% ipython --no-banner

In [1]: import numpy as np

In [2]: from numpy import linalg as LA

In [3]: np.set_printoptions(precision=2, suppress=True, linewidth=100, floatmode="fixed")

In [4]: M = np.load("mat.npy")

In [5]: M
Out[5]: 
array([[-3, -3, -3],
       [-3, -6, -6],
       [-3, -6, -9]])

In [6]: ev, vecs = LA.eig(M)

In [7]: np.round(M @ vecs[:, 0] - ev[0] * vecs[:, 0], 2) + 0
Out[7]: array([0.00, 0.00, 0.00])

In [8]: np.sort(LA.eigvals(M.T))
Out[8]: array([-15.15,  -1.93,  -0.92])

In [9]: np.sort(LA.eigvals(LA.inv(M)))
Out[9]: array([-1.08, -0.52, -0.07])

In [10]: np.round(np.prod(ev), 2)
Out[10]: np.float64(-27.0)

In [11]: rng = np.random.default_rng(8039)

In [12]: idx = rng.permutation(3)

In [13]: A2 = M[:, idx] * rng.choice([-1, 1], 3)

In [14]: A2
Out[14]: 
array([[-3, -3, -3],
       [-3, -6, -6],
       [-3, -6, -9]])

In [15]: U, _, Vt = LA.svd(M.T @ A2)

In [16]: idx
Out[16]: array([0, 1, 2])

In [17]: np.round(LA.lstsq(M, A2)[0], 2) + 0
Out[17]: 
array([[1.00, 0.00, 0.00],
       [0.00, 1.00, 0.00],
       [0.00, 0.00, 1.00]])

In [18]: q, vecs = LA.qr(M[:, :1])[0], LA.qr(M[:, 1:])[0]

In [19]: sigma = LA.svd(q.T @ vecs, compute_uv=False)

In [20]: sigma
Out[20]: array([0.97])

In [21]: np.degrees(np.arccos(sigma.clip(0, 1)))
Out[21]: array([14.96])

In [22]: A2 = M / np.sqrt((M ** 2).mean(axis=1, keepdims=True))

In [23]: print(LA.norm(A2, axis=1))
[1.73 1.73 1.73]

In [24]: LA.matrix_rank(A2) == LA.matrix_rank(M)
Out[24]: np.True_

In [25]: data = np.load("case10.npy")

In [26]: print(data)
[[-9  8  0 -5]
 [ 8 -6  4  4]
 [-3  3  2 -9]
 [-1 -1 -8 -1]]

In [27]: ev, vecs = LA.eig(data)

In [28]: np.sort(LA.eigvals(LA.inv(data)))
Out[28]: array([-0.17, -0.06,  0.11,  9.95])

In [29]: np.sort(LA.eigvals(data.T))
Out[29]: array([-17.30,  -6.00,   0.10,   9.20])

In [30]: np.round(np.prod(ev), 2)
Out[30]: np.float64(96.0)

In [31]: np.round(data @ vecs[:, 0] - ev[0] * vecs[:, 0], 2) + 0
Out[31]: array([0.00, 0.00, 0.00, 0.00])

In [32]: q, r_ = LA.qr(data)

In [33]: round(np.trace(q @ q.T), 2)
Out[33]: np.float64(4.0)

In [34]: q.shape, r_.shape
Out[34]: ((4, 4), (4, 4))

In [35]: np.allclose(r_.T @ r_, data.T @ data)
Out[35]: True

In [36]: np.round(q.T @ q, 2) + 0
Out[36]: 
array([[1.00, 0.00, 0.00, 0.00],
       [0.00, 1.00, 0.00, 0.00],
       [0.00, 0.00, 1.00, 0.00],
       [0.00, 0.00, 0.00, 1.00]])

In [37]: np.round(q @ r_, 2) + 0
Out[37]: 
array([[-9.00,  8.00,  0.00, -5.00],
       [ 8.00, -6.00,  4.00,  4.00],
       [-3.00,  3.00,  2.00, -9.00],
       [-1.00, -1.00, -8.00, -1.00]])

In [38]: idx = rng.permutation(4)

In [39]: idx
Out[39]: array([3, 1, 2, 0])

In [40]: A2 = data[idx][:, idx]

In [41]: A2
Out[41]: 
array([[-1, -1, -8, -1],
       [ 4, -6,  4,  8],
       [-9,  3,  2, -3],
       [-5,  8,  0, -9]])

In [42]: print(np.sort(np.abs(LA.eigvals(A2))))
[ 0.10  6.00  9.20 17.30]

In [43]: ev, vecs = LA.eig(A2)

In [44]: np.sort(LA.eigvals(LA.inv(A2)))
Out[44]: array([-0.17, -0.06,  0.11,  9.95])

In [45]: round(float(np.prod(ev)), 2)
Out[45]: 96.0

In [46]: np.sort(LA.eigvals(A2 @ A2))
Out[46]: array([  0.01,  36.00,  84.65, 299.34])

In [47]: np.sort(LA.eigvals(A2.T))
Out[47]: array([-17.30,  -6.00,   0.10,   9.20])

In [48]: vec = np.array([-3, -2, 1])

In [49]: target = M @ vec

In [50]: target
Out[50]: array([12, 15, 12])

In [51]: LA.solve(M, target)
Out[51]: array([-3.00, -2.00,  1.00])

In [52]: print(LA.solve(M.T, M[0]))
[ 1.00 -0.00 -0.00]

In [53]: LA.solve(M, M[:, 2])
Out[53]: array([-0.00, -0.00,  1.00])

In [54]: arr = np.loadtxt("arr.csv", delimiter=",")

In [55]: arr
Out[55]: 
array([[1.00, 2.00, 2.00, 1.00],
       [0.00, 0.00, 0.00, 0.00],
       [0.00, 2.00, 2.00, 0.00],
       [0.00, 0.00, 0.00, 0.00],
       [0.00, 2.00, 2.00, 0.00],
       [2.00, 4.00, 2.00, 2.00],
       [1.00, 2.00, 2.00, 1.00],
       [1.00, 4.00, 2.00, 1.00],
       [0.00, 2.00, 2.00, 0.00],
       [1.00, 2.00, 0.00, 1.00],
       [0.00, 0.00, 0.00, 0.00],
       [2.00, 6.00, 4.00, 2.00],
       [0.00, 0.00, 0.00, 0.00],
       [0.00, 0.00, 0.00, 0.00],
       [0.00, 2.00, 2.00, 0.00],
       [0.00, 0.00, 0.00, 0.00],
       [0.00, 0.00, 1.00, 0.00],
       [0.00, 0.00, 0.00, 0.00],
       [1.00, 2.00, 2.00, 1.00]])

In [56]: np.count_nonzero(arr)
Out[56]: np.int64(36)

In [57]: arr.sum(axis=0)
Out[57]: array([ 9.00, 30.00, 23.00,  9.00])

In [58]: arr.sum(axis=1)
Out[58]: 
array([ 6.00,  0.00,  4.00,  0.00,  4.00, 10.00,  6.00,  8.00,  4.00,  4.00,  0.00, 14.00,  0.00,
        0.00,  4.00,  0.00,  1.00,  0.00,  6.00])

In [59]: arr[:, 4]
---------------------------------------------------------------------------
IndexError                                Traceback (most recent call last)
Cell In[59], line 1
----> 1 arr[:, 4]

IndexError: index 4 is out of bounds for axis 1 with size 4

In [60]: print(np.round(LA.svd(arr, compute_uv=False), 2) + 0)
[12.98  2.90  1.48  0.00]

In [61]: arr[19]
---------------------------------------------------------------------------
IndexError                                Traceback (most recent call last)
Cell In[61], line 1
----> 1 arr[19]

IndexError: index 19 is out of bounds for axis 0 with size 19

In [62]: print(arr.mean(axis=0))
[0.47 1.58 1.21 0.47]

In [63]: np.unravel_index(np.abs(arr).argmax(), arr.shape)
Out[63]: (np.int64(11), np.int64(1))

In [64]: round(LA.norm(arr), 2)
Out[64]: np.float64(13.38)

In [65]: arr.shape
Out[65]: (19, 4)

In [66]: LA.rank(arr)
---------------------------------------------------------------------------
AttributeError                            Traceback (most recent call last)
Cell In[66], line 1
----> 1 LA.rank(arr)

AttributeError: module 'numpy.linalg' has no attribute 'rank'

In [67]: print(np.abs(arr).max())
6.0

In [68]: np.diff(arr, axis=0)
Out[68]: 
array([[-1.00, -2.00, -2.00, -1.00],
       [ 0.00,  2.00,  2.00,  0.00],
       [ 0.00, -2.00, -2.00,  0.00],
       [ 0.00,  2.00,  2.00,  0.00],
       [ 2.00,  2.00,  0.00,  2.00],
       [-1.00, -2.00,  0.00, -1.00],
       [ 0.00,  2.00,  0.00,  0.00],
       [-1.00, -2.00,  0.00, -1.00],
       [ 1.00,  0.00, -2.00,  1.00],
       [-1.00, -2.00,  0.00, -1.00],
       [ 2.00,  6.00,  4.00,  2.00],
       [-2.00, -6.00, -4.00, -2.00],
       [ 0.00,  0.00,  0.00,  0.00],
       [ 0.00,  2.00,  2.00,  0.00],
       [ 0.00, -2.00, -2.00,  0.00],
       [ 0.00,  0.00,  1.00,  0.00],
       [ 0.00,  0.00, -1.00,  0.00],
       [ 1.00,  2.00,  2.00,  1.00]])
